$ python -q
>>> import numpy as np
>>> np.set_printoptions(precision=3, suppress=True, linewidth=120, floatmode="fixed")
>>> rnd = lambda a: np.round(a, 3) + 0
>>> E = np.load("arr.npy")
>>> print(E)
[[3.000 0.000 1.000]
 [1.000 0.000 0.000]
 [0.000 0.000 5.000]]
>>> # null space of dimension 1
>>> Uu, sv, vt = np.linalg.svd(E)
>>> print(np.argmax(sv[:-1] / (sv[1:] + 1e-6)) + 1)
2
>>> print(rnd(sv))
[5.152 3.075 0.000]
>>> A2 = Uu[:, :2] @ np.diag(sv[:2]) @ vt[:2]
>>> print(rnd(np.linalg.norm(E - A2) / np.linalg.norm(E)))
0.0
>>> print(rnd(np.linalg.norm(E - A2, 2)), sv[2])
0.0 0.0
>>> print(np.einsum("ij,ji->", E, E))
34.0
>>> print(np.kron(np.eye(2, dtype=int), E))
[[3.000 0.000 1.000 0.000 0.000 0.000]
 [1.000 0.000 0.000 0.000 0.000 0.000]
 [0.000 0.000 5.000 0.000 0.000 0.000]
 [0.000 0.000 0.000 3.000 0.000 1.000]
 [0.000 0.000 0.000 1.000 0.000 0.000]
 [0.000 0.000 0.000 0.000 0.000 5.000]]
>>> print(rnd(np.linalg.det(E[::-1])))
0.0
>>> print(rnd(np.linalg.eigvals(E)))
[0.000 3.000 5.000]
>>> A2 = np.array([[0]])
>>> Z = np.array([[4, -3, 8], [-3, -8, 1], [1, 7, 7]])
>>> data = np.block([[A2, np.array([[0, 1, 1]])], [np.zeros((3, 1)), Z]])
>>> print(data)
[[ 0.000  0.000  1.000  1.000]
 [ 0.000  4.000 -3.000  8.000]
 [ 0.000 -3.000 -8.000  1.000]
 [ 0.000  1.000  7.000  7.000]]
>>> Uu, sv, vt = np.linalg.svd(data)
>>> vecs = vt[:(sv > 1e-8).sum()]
>>> rng = np.random.default_rng(80)
>>> vec = data[2] + 3 * data[1] + rng.integers(2) * np.eye(4)[1]
>>> print(vec)
[  0.000  10.000 -17.000  25.000]
>>> print(np.linalg.matrix_rank(np.vstack([data, vec])))
3
>>> print(rnd(vecs.T @ vecs))
[[0.000 0.000 0.000 0.000]
 [0.000 1.000 0.000 0.000]
 [0.000 0.000 1.000 0.000]
 [0.000 0.000 0.000 1.000]]
>>> print(rnd(np.linalg.norm(vec - vecs.T @ vecs @ vec)))
0.0
>>> lab = rng.permutation(4)
>>> print(lab)
[0 3 2 1]
>>> A2 = data[lab][:, lab]
>>> print(np.allclose(A2, data))
False
>>> print(A2)
[[ 0.000  1.000  1.000  0.000]
 [ 0.000  7.000  7.000  1.000]
 [ 0.000  1.000 -8.000 -3.000]
 [ 0.000  8.000 -3.000  4.000]]
>>> u = np.array([1, 0, 0])
>>> print(np.array([np.convolve(row, u, "same") for row in A2]))
[[ 1.000  1.000  0.000  0.000]
 [ 7.000  7.000  1.000  0.000]
 [ 1.000 -8.000 -3.000  0.000]
 [ 8.000 -3.000  4.000  0.000]]
>>> print(np.convolve(A2[1], u))
[0.000 7.000 7.000 1.000 0.000 0.000]
>>> r = np.linalg.matrix_rank(data)
>>> print(r)
3
>>> null = np.linalg.svd(data)[2][r:].T
>>> print(null[:, 0] / null[np.abs(null[:, 0]).round(6).argmax(), 0])
[1.000 0.000 0.000 0.000]
>>> print(null.shape)
(4, 1)
>>> print(data.mean(axis=0))
[ 0.000  0.500 -0.750  4.250]
>>> print(rnd(np.linalg.svd(data, compute_uv=False)))
[12.218 10.139  3.454  0.000]
>>> print(np.linalg.matrix_rank(data))
3
>>> print(data - data[0])
[[ 0.000  0.000  0.000  0.000]
 [ 0.000  4.000 -4.000  7.000]
 [ 0.000 -3.000 -9.000  0.000]
 [ 0.000  1.000  6.000  6.000]]
>>> print(rnd(np.linalg.norm(data)))
16.248
>>> print(np.unravel_index(np.abs(data).argmax(), data.shape))
(np.int64(1), np.int64(3))
>>> print(np.count_nonzero(data))
11
>>> print(np.diff(data, axis=0))
[[ 0.000  4.000 -4.000  7.000]
 [ 0.000 -7.000 -5.000 -7.000]
 [ 0.000  4.000 15.000  6.000]]
>>> M = np.loadtxt("layer15.csv", delimiter=",")
>>> print(M)
[[ 4.000 -8.000  0.000]
 [-8.000  8.000  5.000]
 [ 0.000  5.000  6.000]]
>>> print([round(float(np.linalg.det(M[:i, :i])), 2) + 0 for i in range(1, 4)])
[4.0, -32.0, -292.0]
>>> print(rnd(np.linalg.eigvalsh(M).min()))
-3.363
>>> print(np.all(np.linalg.eigvalsh(M) > 0))
False
>>> print(rnd(np.trace(np.linalg.pinv(data) @ data)))
3.0
>>> A2 = np.array([[1, 1], [-1, -1], [0, 0]])
>>> print(A2.T @ M.T)
[[ 12.000 -16.000  -5.000]
 [ 12.000 -16.000  -5.000]]
>>> print(np.einsum("ij->j", M))
[-4.000  5.000 11.000]
>>> print(np.vstack([M, A2.T]).shape)
(5, 3)
>>> print(np.linalg.matrix_rank(M @ A2))
1
>>> u = np.array([3, 4, 4])
>>> A2 = M + np.outer(u, np.eye(3)[1])
>>> print(np.linalg.matrix_rank(A2 - M))
1
>>> print(A2)
[[ 4.000 -5.000  0.000]
 [-8.000 12.000  5.000]
 [ 0.000  9.000  6.000]]
